In [1]: import numpy as np

In [2]: from numpy import linalg as LA

In [3]: np.set_printoptions(precision=2, suppress=True, linewidth=200)

In [4]: W0 = np.load("layer2.npy")

In [5]: print(W0)
[[-5.34 -0.39  1.29  7.41]
 [-5.61  4.84 -5.91 14.32]
 [-3.22  0.47 -0.4   4.87]
 [-1.5   4.08 -4.67  8.29]
 [-3.64  0.98 -1.21  6.27]
 [-2.62  0.61 -0.82  4.47]
 [ 0.09  0.19  0.45  1.01]
 [-0.72  1.54 -1.74  3.19]
 [ 0.01 -3.35  4.92 -4.42]
 [-2.59  4.25 -4.69 10.02]
 [-1.52 -0.6   0.86  1.7 ]
 [-3.06  2.1  -2.02  6.87]
 [ 3.29 -4.    4.98 -9.93]
 [-2.34  4.05 -4.51  9.54]
 [-6.26  2.45 -2.69 12.24]
 [-0.71 -2.25  2.53 -2.58]
 [-3.76 -0.74  1.61  4.55]
 [-5.86  5.06 -5.57 15.36]
 [ 1.04  1.53 -2.    1.27]
 [ 0.28  1.36 -2.03  1.44]
 [ 0.42  0.67 -1.55  0.25]
 [-6.54  1.78 -1.53 11.62]
 [ 2.41 -2.13  2.73 -6.33]
 [-6.76  5.5  -6.08 17.53]
 [ 2.08 -0.26  0.3  -2.79]
 [-1.68  0.84 -1.19  3.79]
 [ 0.89  3.49 -4.69  3.58]
 [ 0.46 -0.18  0.21 -0.69]
 [-5.74  2.27 -2.52 11.04]
 [-3.03  3.9  -5.28  8.96]]

In [6]: D = LA.norm(W0[:, None] - W0[None], axis=-1)

In [7]: print(D.shape)
(30, 30)

In [8]: print((D + 1e9 * np.eye(30)).round(6).argmin(axis=1))
[16 17  5 13 11  2 27 25 15 13  6  4 22  9 28  8  2  1 19 18 19 28  8 17 27  5  7  6 14 13]

In [9]: print(np.flatnonzero(D[19] < D.mean() / 2))
[ 5  6  7 10 18 19 20 25 26 27]

In [10]: print(D[19].round(6).argsort(kind="stable")[:4])
[19 18 20  7]

In [11]: print(D.mean(axis=1).argmax())
12

In [12]: print(D[:5, :5])
[[ 0.   11.27  3.81  8.43  3.51]
 [11.27  0.   12.02  7.44 10.28]
 [ 3.81 12.02  0.    6.78  1.75]
 [ 8.43  7.44  6.78  0.    5.5 ]
 [ 3.51 10.28  1.75  5.5   0.  ]]

In [13]: hat = W0 @ LA.solve(W0.T @ W0, W0.T)

In [14]: print(np.allclose(hat @ hat, hat))
True

In [15]: W2 = W0[[3, 22]].astype(float)

In [16]: for _ in range(5):
    ...:     lab = LA.norm(W0[:, None] - W2, axis=-1).argmin(axis=1)
    ...:     W2 = np.array([W0[lab == j].mean(axis=0) for j in range(2)])
    ...: 

In [17]: print(lab)
[0 0 0 0 0 0 1 0 1 0 1 0 1 0 0 1 0 0 1 1 1 0 1 0 1 0 0 1 0 0]

In [18]: print(W2)
[[-3.65  2.48 -2.77  8.63]
 [ 0.71 -0.82  1.04 -1.92]]

In [19]: print(np.abs(W2[1] - W2[0]).argmax())
3

In [20]: print(np.bincount(lab))
[19 11]

In [21]: cov = np.cov(W0, rowvar=False)

In [22]: print(np.polyfit(W0[:, 2], W0[:, 0], 1))
[ 0.48 -1.39]

In [23]: print(cov)
[[  8.13  -4.01   4.38 -16.76]
 [ -4.01   6.05  -7.38  13.99]
 [  4.38  -7.38   9.16 -16.28]
 [-16.76  13.99 -16.28  42.73]]

In [24]: print(np.round(np.corrcoef(W0[:, 2], W0[:, 0])[0, 1], 2))
0.51

In [25]: print(np.argwhere(np.triu(np.abs(np.corrcoef(W0.T)) > 0.8, 1)))
[[0 3]
 [1 2]
 [1 3]
 [2 3]]

In [26]: print(W0.std(axis=0))
[2.8  2.42 2.98 6.43]

In [27]: mat = np.loadtxt("x.csv", delimiter=",")

In [28]: print(mat)
[[-0.43  0.4   0.57]
 [-0.27 -0.83 -0.09]
 [-0.81  0.17 -0.49]
 [ 0.27  0.33 -0.66]]

In [29]: A2 = np.c_[mat[:, :2] @ np.array([[-2, 1], [-3, -9]]), np.array([0, 2, -1, -1])]

In [30]: print(A2)
[[-0.34 -4.08  0.  ]
 [ 3.05  7.24  2.  ]
 [ 1.11 -2.37 -1.  ]
 [-1.54 -2.72 -1.  ]]

In [31]: print(LA.matrix_rank(np.c_[mat, A2]))
4

In [32]: print(np.round(LA.norm(A2 - mat @ LA.lstsq(mat, A2)[0], axis=0), 2) + 0)
[0.   0.   0.58]

In [33]: print(LA.matrix_rank(A2))
3

In [34]: x0 = np.array([0, 1, 2])

In [35]: rhs = A2 @ x0

In [36]: b, lr = np.zeros(3), 1 / LA.norm(A2, 2) ** 2

In [37]: for i in range(30):
    ...:     b -= lr * A2.T @ (A2 @ b - rhs)
    ...:     if i % 5 == 0: print(i, round(LA.norm(A2 @ b - rhs), 2))
    ...: 
0 1.95
5 1.81
10 1.69
15 1.58
20 1.48
25 1.38

In [38]: print(b)
[0.18 1.22 0.85]

In [39]: u, v = mat[0], mat[3]

In [40]: print(np.round(u @ u, 2))
0.67

In [41]: p = (u @ v) / (u @ u) * u

In [42]: print(LA.matrix_rank(np.outer(u, v)))
1

In [43]: print(np.outer(u, v))
[[-0.12 -0.14  0.28]
 [ 0.11  0.13 -0.27]
 [ 0.15  0.19 -0.37]]

In [44]: print(round(float((v - p) @ u), 2))
-0.0

In [45]: print(p)
[ 0.23 -0.21 -0.3 ]

In [46]: print(round(float(LA.norm(u + v) ** 2 + LA.norm(u - v) ** 2), 2))
2.58

In [47]: print(np.round(mat[:, 2] @ mat[:, 1], 2))
-0.0

In [48]: print(LA.svd(mat, compute_uv=False))
[1. 1. 1.]

In [49]: print(np.round(mat.T @ mat, 2) + 0)
[[1. 0. 0.]
 [0. 1. 0.]
 [0. 0. 1.]]

In [50]: M = np.load("run5.npy")

In [51]: print(M)
[[-0.27  0.26 -0.3  -0.38 -0.11]
 [-1.09  2.3  -1.84 -1.8   0.45]
 [-0.79  2.   -1.62 -1.41  0.61]
 [-0.8   2.04 -1.62 -1.41  0.58]
 [-0.77  1.99 -1.64 -1.41  0.62]
 [-1.12  2.29 -1.9  -1.8   0.46]
 [-1.14  2.29 -1.87 -1.79  0.52]
 [-0.31  0.26 -0.32 -0.4  -0.12]
 [-1.42  2.63 -2.23 -2.19  0.41]
 [-1.01  1.58 -1.37 -1.52  0.11]
 [-0.4   0.95 -0.77 -0.72  0.31]
 [-0.02  0.    0.02  0.01 -0.01]
 [-0.62  0.57 -0.61 -0.82 -0.18]
 [-1.4   2.6  -2.22 -2.18  0.4 ]
 [-1.08  2.33 -1.91 -1.8   0.48]
 [-0.28  0.31 -0.35 -0.38 -0.1 ]
 [-0.01 -0.04 -0.02  0.01 -0.02]]

In [52]: lab = M[:, 4] > np.median(M[:, 4])

In [53]: u = M[lab].mean(axis=0) - M[~lab].mean(axis=0)

In [54]: print(u)
[-0.55  1.51 -1.17 -0.99  0.49]

In [55]: print(((M - M.mean(axis=0)) @ u > 0).astype(int))
[0 1 1 1 1 1 1 0 1 1 0 0 0 1 1 0 0]

In [56]: print(round(float((((M - M.mean(axis=0)) @ u > 0) == lab).mean()), 2))
0.88

In [57]: print(lab.astype(int))
[0 1 1 1 1 1 1 0 1 0 0 0 0 0 1 0 0]

In [58]: print(np.argsort(-np.abs(u).round(6), kind="stable"))
[1 2 3 0 4]

In [59]: x0 = np.array([0, 3, 2, 1, 0])

In [60]: rhs = M @ x0

In [61]: b, lr = np.zeros(5), 1 / LA.norm(M, 2) ** 2

In [62]: for i in range(30):
    ...:     b -= lr * M.T @ (M @ b - rhs)
    ...:     if i % 5 == 0: print(i, round(LA.norm(M @ b - rhs), 2))
    ...: 
0 1.34
5 1.29
10 1.25
15 1.21
20 1.17
25 1.14

In [63]: print(np.round(LA.cond(M), 2))
181.18

In [64]: u = np.array([3, -2, 3, 1, -1, 1, 1])

In [65]: X = 5 * np.eye(7) + np.outer(u, u)

In [66]: print(X)
[[14. -6.  9.  3. -3.  3.  3.]
 [-6.  9. -6. -2.  2. -2. -2.]
 [ 9. -6. 14.  3. -3.  3.  3.]
 [ 3. -2.  3.  6. -1.  1.  1.]
 [-3.  2. -3. -1.  6. -1. -1.]
 [ 3. -2.  3.  1. -1.  6.  1.]
 [ 3. -2.  3.  1. -1.  1.  6.]]

In [67]: Q, R = LA.qr(X)

In [68]: print(np.abs(np.diag(R)))
[18.68  5.94  6.44  5.11  5.1   5.1   5.1 ]

In [69]: print(Q)
[[-0.75 -0.45  0.44  0.11 -0.11  0.1  -0.1 ]
 [ 0.32 -0.89 -0.29 -0.07  0.07 -0.07  0.07]
 [-0.48  0.07 -0.85  0.11 -0.11  0.1  -0.1 ]
 [-0.16  0.02 -0.02 -0.98 -0.04  0.03 -0.03]
 [ 0.16 -0.02  0.02  0.01 -0.99 -0.03  0.03]
 [-0.16  0.02 -0.02 -0.01  0.01 -0.99 -0.03]
 [-0.16  0.02 -0.02 -0.01  0.01 -0.01  0.99]]

In [70]: print(np.trace(Q @ Q.T))
7.0

In [71]: print(np.round(abs(R[0, 0]), 2), round(LA.norm(X[:, 0]), 2))
18.68 18.68

In [72]: print(Q.shape, R.shape)
(7, 7) (7, 7)

In [73]: x0 = np.array([6, 9, 6, 1, 0, 9, 0])

In [74]: rhs = X @ x0

In [75]: print(rhs)
[114. -11. 114.  33. -28.  73.  28.]

In [76]: print(np.round(LA.solve(X, rhs + X[:, 1]), 2) + 0)
[ 6. 10.  6.  1.  0.  9.  0.]

In [77]: print(np.round(LA.solve(X, X[:, 0]), 2) + 0)
[1. 0. 0. 0. 0. 0. 0.]

In [78]: F = np.load("a.npy")

In [79]: print(F)
[[13 10  8 12  2  6 13]
 [10  8  6 10  2  4 10]
 [ 8  6  5  7  1  4  8]
 [12 10  7 13  3  4 12]
 [ 2  2  1  3  1  0  2]
 [ 6  4  4  4  0  4  6]
 [13 10  8 12  2  6 13]]

In [80]: # columns 0 and 6 are equal

In [81]: ev, evecs = LA.eigh(F)

In [82]: print(round(ev.sum(), 2), np.trace(F))
57.0 57

In [83]: print(LA.eigvalsh(F + -1 * np.eye(7)))
[-1.   -1.   -1.   -1.   -1.    2.88 52.12]

In [84]: print(ev.round(2) + 0)
[ 0.    0.    0.    0.    0.    3.88 53.12]

In [85]: print(np.abs(evecs[:, -1]).round(6).argmax())
0

In [86]: print((ev > 1e-8).sum(), (ev < -1e-8).sum())
2 0

In [87]: print(np.round(LA.svd(F, compute_uv=False), 2) + 0)
[53.12  3.88  0.    0.    0.    0.    0.  ]

In [88]: t = np.radians(72)

In [89]: R = np.eye(7)

In [90]: R[2, 2] = R[0, 0] = np.cos(t)

In [91]: R[2, 0], R[0, 2] = -np.sin(t), np.sin(t)

In [92]: print(R)
[[ 0.31  0.    0.95  0.    0.    0.    0.  ]
 [ 0.    1.    0.    0.    0.    0.    0.  ]
 [-0.95  0.    0.31  0.    0.    0.    0.  ]
 [ 0.    0.    0.    1.    0.    0.    0.  ]
 [ 0.    0.    0.    0.    1.    0.    0.  ]
 [ 0.    0.    0.    0.    0.    1.    0.  ]
 [ 0.    0.    0.    0.    0.    0.    1.  ]]

In [93]: A2 = F @ R.T

In [94]: print(np.abs(A2 - F).max(axis=0))
[ 1.63  0.   17.89  0.    0.    0.    0.  ]

In [95]: arr = np.loadtxt("mat.csv", delimiter=",")

In [96]: print(arr.round(2) + 0)
[[ 0.13 -0.04 -0.08 -0.25  0.1   0.07  0.16]
 [-0.04  0.81 -0.36  0.   -0.11 -0.03 -0.11]
 [-0.08 -0.36  0.27  0.13 -0.08  0.1  -0.16]
 [-0.25  0.    0.13  0.64 -0.24 -0.31 -0.03]
 [ 0.1  -0.11 -0.08 -0.24  0.67 -0.33 -0.16]
 [ 0.07 -0.03  0.1  -0.31 -0.33  0.62 -0.12]
 [ 0.16 -0.11 -0.16 -0.03 -0.16 -0.12  0.88]]

In [97]: # symmetric, so the eigenvalues are real

In [98]: print(np.unique(arr.round(6), axis=0).shape)
(7, 7)

In [99]: Uu, sv, vt = LA.svd(arr)

In [100]: evecs = vt[:(sv > 1e-8).sum()]

In [101]: rng = np.random.default_rng(30)

In [102]: x0 = arr[3] + -3 * arr[5] + rng.integers(2) * np.eye(7)[1]

In [103]: print(x0)
[-0.46  0.07 -0.19  1.56  0.76 -2.15  0.34]

In [104]: print(np.diag(evecs.T @ evecs))
[0.13 0.81 0.27 0.64 0.67 0.62 0.88]

In [105]: print(LA.matrix_rank(np.vstack([arr, x0])))
4

In [106]: print(round(LA.norm(x0 - evecs.T @ evecs @ x0), 2))
0.0

In [107]: ev, evecs = LA.eigh(arr)

In [108]: print(np.round(evecs.T @ arr @ evecs, 2) + 0)
[[0. 0. 0. 0. 0. 0. 0.]
 [0. 0. 0. 0. 0. 0. 0.]
 [0. 0. 0. 0. 0. 0. 0.]
 [0. 0. 0. 1. 0. 0. 0.]
 [0. 0. 0. 0. 1. 0. 0.]
 [0. 0. 0. 0. 0. 1. 0.]
 [0. 0. 0. 0. 0. 0. 1.]]

In [109]: print(np.round(evecs.T @ evecs, 2) + 0)
[[1. 0. 0. 0. 0. 0. 0.]
 [0. 1. 0. 0. 0. 0. 0.]
 [0. 0. 1. 0. 0. 0. 0.]
 [0. 0. 0. 1. 0. 0. 0.]
 [0. 0. 0. 0. 1. 0. 0.]
 [0. 0. 0. 0. 0. 1. 0.]
 [0. 0. 0. 0. 0. 0. 1.]]

In [110]: print((ev > 1e-8).sum(), (ev < -1e-8).sum())
4 0

In [111]: x0 = np.array([9, 2, 9, 9, 9, 1, 5])

In [112]: print(np.round(np.eye(7) - arr, 2) + 0)
[[ 0.87  0.04  0.08  0.25 -0.1  -0.07 -0.16]
 [ 0.04  0.19  0.36  0.    0.11  0.03  0.11]
 [ 0.08  0.36  0.73 -0.13  0.08 -0.1   0.16]
 [ 0.25  0.   -0.13  0.36  0.24  0.31  0.03]
 [-0.1   0.11  0.08  0.24  0.33  0.33  0.16]
 [-0.07  0.03 -0.1   0.31  0.33  0.38  0.12]
 [-0.16  0.11  0.16  0.03  0.16  0.12  0.12]]

In [113]: print(round(float(np.trace(arr)), 2))
4.0

In [114]: print(arr @ arr @ x0)
[-0.12 -3.52  0.68  2.    2.65 -4.24  2.28]

In [115]: print(arr @ x0)
[-0.12 -3.52  0.68  2.    2.65 -4.24  2.28]

In [116]: print(LA.eigvalsh(2 * arr - np.eye(7)))
[-1. -1. -1.  1.  1.  1.  1.]

In [117]: W2 = np.array([[-2.1, -0.3, -0.7, 0.0],
     ...:     [-1.7, -0.6, 1.7, 0.3],
     ...:     [1.6, 0.0, 0.3, -0.4]])

In [118]: data = np.array([[-2, 0, 0],
     ...:     [-1, 2, 2],
     ...:     [3, -1, -1],
     ...:     [-3, -1, 3],
     ...:     [-3, 3, -2],
     ...:     [-1, -2, 3],
     ...:     [-2, -2, 2],
     ...:     [-2, -3, 1],
     ...:     [-3, 0, -2],
     ...:     [-2, 0, -2],
     ...:     [-1, -3, 2],
     ...:     [1, -3, 0],
     ...:     [-1, 0, -2],
     ...:     [-2, -2, 3],
     ...:     [-2, -2, -1],
     ...:     [-3, -3, 2],
     ...:     [3, -1, -1],
     ...:     [0, 1, 0],
     ...:     [3, 0, -1],
     ...:     [1, -3, 1],
     ...:     [1, -3, 2],
     ...:     [-3, 0, 0],
     ...:     [0, 2, 0],
     ...:     [3, 1, -2],
     ...:     [2, -2, -1],
     ...:     [-1, -2, 1],
     ...:     [2, 0, 3],
     ...:     [-2, 0, -1],
     ...:     [-1, -1, -1],
     ...:     [-1, 0, -1]]) @ W2 + 0.02 * rng.normal(size=(30, 4))

In [119]: print(data.round(2) + 0)
[[  4.21   0.58   1.4   -0.01]
 [  1.95  -0.92   4.73  -0.2 ]
 [ -6.18  -0.3   -4.09   0.11]
 [ 12.8    1.51   1.31  -1.48]
 [ -1.96  -0.9    6.6    1.71]
 [ 10.27   1.51  -1.81  -1.82]
 [ 10.77   1.8   -1.39  -1.41]
 [ 10.88   2.39  -3.4   -1.32]
 [  3.09   0.88   1.5    0.83]
 [  1.     0.64   0.79   0.78]
 [ 10.39   2.1   -3.79  -1.69]
 [  2.99   1.52  -5.8   -0.89]
 [ -1.09   0.31   0.1    0.79]
 [ 12.41   1.81  -1.11  -1.75]
 [  6.     1.77  -2.33  -0.22]
 [ 14.56   2.71  -2.42  -1.69]
 [ -6.23  -0.3   -4.08   0.11]
 [ -1.73  -0.6    1.69   0.32]
 [ -7.89  -0.86  -2.4    0.38]
 [  4.58   1.52  -5.52  -1.3 ]
 [  6.24   1.5   -5.22  -1.68]
 [  6.31   0.88   2.12   0.  ]
 [ -3.38  -1.21   3.42   0.59]
 [-11.17  -1.52  -0.99   1.11]
 [ -2.42   0.56  -5.11  -0.22]
 [  7.09   1.5   -2.35  -1.  ]
 [  0.63  -0.59  -0.48  -1.19]
 [  2.6    0.61   1.14   0.37]
 [  2.21   0.91  -1.32   0.11]
 [  0.5    0.33   0.41   0.4 ]]

In [120]: x0 = np.array([-2, 0, 0, -2])

In [121]: rhs = data @ x0

In [122]: try:
     ...:     LA.solve(data, rhs)
     ...: except LA.LinAlgError as e:
     ...:     print(e)
     ...: 
Last 2 dimensions of the array must be square

In [123]: print(np.round(LA.pinv(data) @ data, 2) + 0)
[[1. 0. 0. 0.]
 [0. 1. 0. 0.]
 [0. 0. 1. 0.]
 [0. 0. 0. 1.]]

In [124]: rhs = rhs + 0.05 * rng.normal(size=30)

In [125]: print(rhs)
[ -8.4   -3.61  12.24 -22.64   0.44 -16.95 -18.73 -19.15  -7.84  -3.6  -17.38  -4.24   0.61 -21.39 -11.61 -25.74  12.18   2.81  15.01  -6.65  -9.07 -12.7    5.67  20.18   5.3  -12.19   1.06  -5.86
  -4.54  -1.85]

In [126]: b, *_ = LA.lstsq(data, rhs)

In [127]: print(b.round())
[-2. -0. -0. -2.]
